$ python3 -q
>>> import numpy as np
>>> np.set_printoptions(precision=2, suppress=True, linewidth=200)
>>> rng = np.random.default_rng(818094)
>>> m1 = (rng.random((3, 3)) < 0.3) + np.eye(3)
>>> m1 /= m1.sum(axis=1, keepdims=True)
>>> m1
array([[0.5, 0. , 0.5],
       [0. , 1. , 0. ],
       [0. , 0. , 1. ]])
>>> idx = rng.permutation(3)
>>> idx
array([0, 1, 2])
>>> M2 = m1[idx][:, idx]
>>> print(np.diag(M2))
[0.5 1.  1. ]
>>> np.sort(np.abs(np.linalg.eigvals(M2)))
array([0.5, 1. , 1. ])
>>> M2
array([[0.5, 0. , 0.5],
       [0. , 1. , 0. ],
       [0. , 0. , 1. ]])
>>> idx = rng.permutation(3)
>>> M2 = m1[:, idx] * rng.choice([-1, 1], 3)
>>> M2
array([[-0. , -0.5,  0.5],
       [-1. , -0. ,  0. ],
       [-0. , -0. ,  1. ]])
>>> Uu, _, Vh = np.linalg.svd(m1.T @ M2)
>>> np.round(np.linalg.lstsq(m1, M2)[0], 2) + 0
array([[ 0., -1.,  0.],
       [-1.,  0.,  0.],
       [ 0.,  0.,  1.]])
>>> print(idx)
[1 0 2]
>>> X = np.array([[2, 3, -1], [1, 3, 2], [3, -3, -3]])
>>> t = np.radians(60)
>>> r_ = np.eye(3)
>>> r_[0, 0] = r_[2, 2] = np.cos(t)
>>> r_[0, 2], r_[2, 0] = -np.sin(t), np.sin(t)
>>> r_
array([[ 0.5 ,  0.  , -0.87],
       [ 0.  ,  1.  ,  0.  ],
       [ 0.87,  0.  ,  0.5 ]])
>>> M2 = X @ r_.T
>>> np.abs(M2 - X).max(axis=0)
array([2.23, 0.  , 4.1 ])
>>> print(np.round(np.abs(np.linalg.eigvals(r_)).max(), 2))
1.0
>>> r_.inv()
Traceback (most recent call last):
  File "<python-input-27>", line 1, in <module>
    r_.inv()
    ^^^^^^
AttributeError: 'numpy.ndarray' object has no attribute 'inv'
>>> round(float(np.linalg.det(r_)), 2)
1.0
>>> M2 = np.linalg.inv(X)
>>> np.linalg.det(X) * M2
array([[ -3.,  12.,   9.],
       [  9.,  -3.,  -5.],
       [-12.,  15.,   3.]])
>>> np.round(X @ M2, 2) + 0
array([[1., 0., 0.],
       [0., 1., 0.],
       [0., 0., 1.]])
>>> np.round(np.linalg.slogdet(X)[0], 2)
np.float64(1.0)
>>> (np.abs(M2) > 1e-9).astype(int)
array([[1, 1, 1],
       [1, 1, 1],
       [1, 1, 1]])
>>> M2
array([[-0.09,  0.36,  0.27],
       [ 0.27, -0.09, -0.15],
       [-0.36,  0.45,  0.09]])
>>> np.allclose(M2, X.T)
False
>>> print(np.round(np.linalg.cond(X), 2))
4.54
